>>> import numpy as np
>>> from numpy import linalg as LA
>>> np.set_printoptions(suppress=True, linewidth=120)
>>> def rnd(a):
...     return np.round(a, 4) + 0
... 
>>> A = np.load("run3.npy")
>>> A
array([[-2.,  1.,  0.,  0.,  0.,  0.],
       [ 0., -2.,  1.,  0.,  0.,  0.],
       [ 0.,  0., -2.,  1.,  0.,  0.],
       [ 0.,  0.,  0., -2.,  1.,  0.],
       [ 0.,  0.,  0.,  0., -2.,  1.],
       [ 0.,  0.,  0.,  0.,  0., -2.]])
>>> np.prod(np.diag(A)), rnd(LA.det(A))
(np.float64(64.0), np.float64(64.0))
>>> rnd(np.sort(LA.eigvals(A)))
array([-2., -2., -2., -2., -2., -2.])
>>> A @ A
array([[ 4., -4.,  1.,  0.,  0.,  0.],
       [ 0.,  4., -4.,  1.,  0.,  0.],
       [ 0.,  0.,  4., -4.,  1.,  0.],
       [ 0.,  0.,  0.,  4., -4.,  1.],
       [ 0.,  0.,  0.,  0.,  4., -4.],
       [ 0.,  0.,  0.,  0.,  0.,  4.]])
>>> A.reshape(-1, 2)
array([[-2.,  1.],
       [ 0.,  0.],
       [ 0.,  0.],
       [ 0., -2.],
       [ 1.,  0.],
       [ 0.,  0.],
       [ 0.,  0.],
       [-2.,  1.],
       [ 0.,  0.],
       [ 0.,  0.],
       [ 0., -2.],
       [ 1.,  0.],
       [ 0.,  0.],
       [ 0.,  0.],
       [-2.,  1.],
       [ 0.,  0.],
       [ 0.,  0.],
       [ 0., -2.]])
>>> t3 = A.reshape(6, 2, -1)
>>> np.einsum("ihd,jhd->hij", t3, t3).shape
(2, 6, 6)
>>> t3.shape
(6, 2, 3)
>>> t3.sum(axis=1)
array([[-2.,  1.,  0.],
       [ 0., -2.,  1.],
       [ 1.,  0., -2.],
       [-2.,  1.,  0.],
       [ 0., -2.,  1.],
       [ 0.,  0., -2.]])
>>> t3.transpose(1, 0, 2)
array([[[-2.,  1.,  0.],
        [ 0., -2.,  1.],
        [ 0.,  0., -2.],
        [ 0.,  0.,  0.],
        [ 0.,  0.,  0.],
        [ 0.,  0.,  0.]],

       [[ 0.,  0.,  0.],
        [ 0.,  0.,  0.],
        [ 1.,  0.,  0.],
        [-2.,  1.,  0.],
        [ 0., -2.,  1.],
        [ 0.,  0., -2.]]])
>>> np.swapaxes(t3, 1, 2)[4]
array([[ 0.,  0.],
       [ 0., -2.],
       [ 0.,  1.]])
>>> t3[:, 0]
array([[-2.,  1.,  0.],
       [ 0., -2.,  1.],
       [ 0.,  0., -2.],
       [ 0.,  0.,  0.],
       [ 0.,  0.,  0.],
       [ 0.,  0.,  0.]])
>>> rng = np.random.default_rng(6256)
>>> lab = rng.permutation(6)
>>> A2 = A[:, lab] * rng.choice([-1, 1], 6)
>>> A2
array([[-0., -0., -0.,  2., -0.,  1.],
       [-1., -0., -0., -0., -0., -2.],
       [ 2., -0., -1., -0., -0.,  0.],
       [-0., -1.,  2., -0., -0.,  0.],
       [-0.,  2., -0., -0., -1.,  0.],
       [-0., -0., -0., -0.,  2.,  0.]])
>>> U, _, VT = LA.svd(A.T @ A2)
>>> rnd(LA.lstsq(A, A2)[0])
array([[ 0.,  0.,  0., -1.,  0.,  0.],
       [ 0.,  0.,  0.,  0.,  0.,  1.],
       [-1.,  0.,  0.,  0.,  0.,  0.],
       [ 0.,  0., -1.,  0.,  0.,  0.],
       [ 0., -1.,  0.,  0.,  0.,  0.],
       [ 0.,  0.,  0.,  0., -1.,  0.]])
>>> lab
array([2, 4, 3, 0, 5, 1])
>>> rnd(U @ VT)
array([[ 0.,  0.,  0., -1.,  0.,  0.],
       [ 0.,  0.,  0.,  0.,  0.,  1.],
       [-1.,  0.,  0.,  0.,  0.,  0.],
       [ 0.,  0., -1.,  0.,  0.,  0.],
       [ 0., -1.,  0.,  0.,  0.,  0.],
       [ 0.,  0.,  0.,  0., -1.,  0.]])
>>> vec = np.array([0, -6, 0, -2, -1, -5])
>>> target = A2 @ vec
>>> target
array([ -9.,  10.,   0.,   6., -11.,  -2.])
>>> rnd(LA.solve(A2, target + A2[:, 5]))
array([ 0., -6.,  0., -2., -1., -4.])
>>> A2 = A + rng.integers(-2, 3, (6, 5)) @ rng.integers(-2, 3, (5, 6))
>>> A2
array([[-2.,  2., -2.,  0.,  0.,  0.],
       [ 0., -3., -5.,  0.,  4.,  2.],
       [-4.,  2., -4.,  2.,  4., -3.],
       [ 1., -1.,  4.,  0.,  2.,  0.],
       [ 4.,  2., -1.,  1., -5.,  2.],
       [ 2.,  0.,  2.,  3.,  4., -4.]])
>>> LA.matrix_rank(A2 - A, tol=1e-8)
np.int64(5)
>>> F = np.loadtxt("x.csv", delimiter=",")
>>> rnd(F)
array([[ 0.0032,  0.0356,  0.0291,  0.0291, -0.0162],
       [ 0.0356,  0.3916,  0.3204,  0.3204, -0.178 ],
       [ 0.0291,  0.3204,  0.2621,  0.2621, -0.1456],
       [ 0.0291,  0.3204,  0.2621,  0.2621, -0.1456],
       [-0.0162, -0.178 , -0.1456, -0.1456,  0.0809]])
>>> rnd(np.abs(F).max())
np.float64(0.3916)
>>> rnd(F.sum(axis=0))
array([ 0.0809,  0.89  ,  0.7282,  0.7282, -0.4045])
>>> F.shape
(5, 5)
>>> rnd(np.diff(F, axis=0))
array([[ 0.0324,  0.356 ,  0.2913,  0.2913, -0.1618],
       [-0.0065, -0.0712, -0.0583, -0.0583,  0.0324],
       [ 0.    ,  0.    ,  0.    ,  0.    ,  0.    ],
       [-0.0453, -0.4984, -0.4078, -0.4078,  0.2265]])
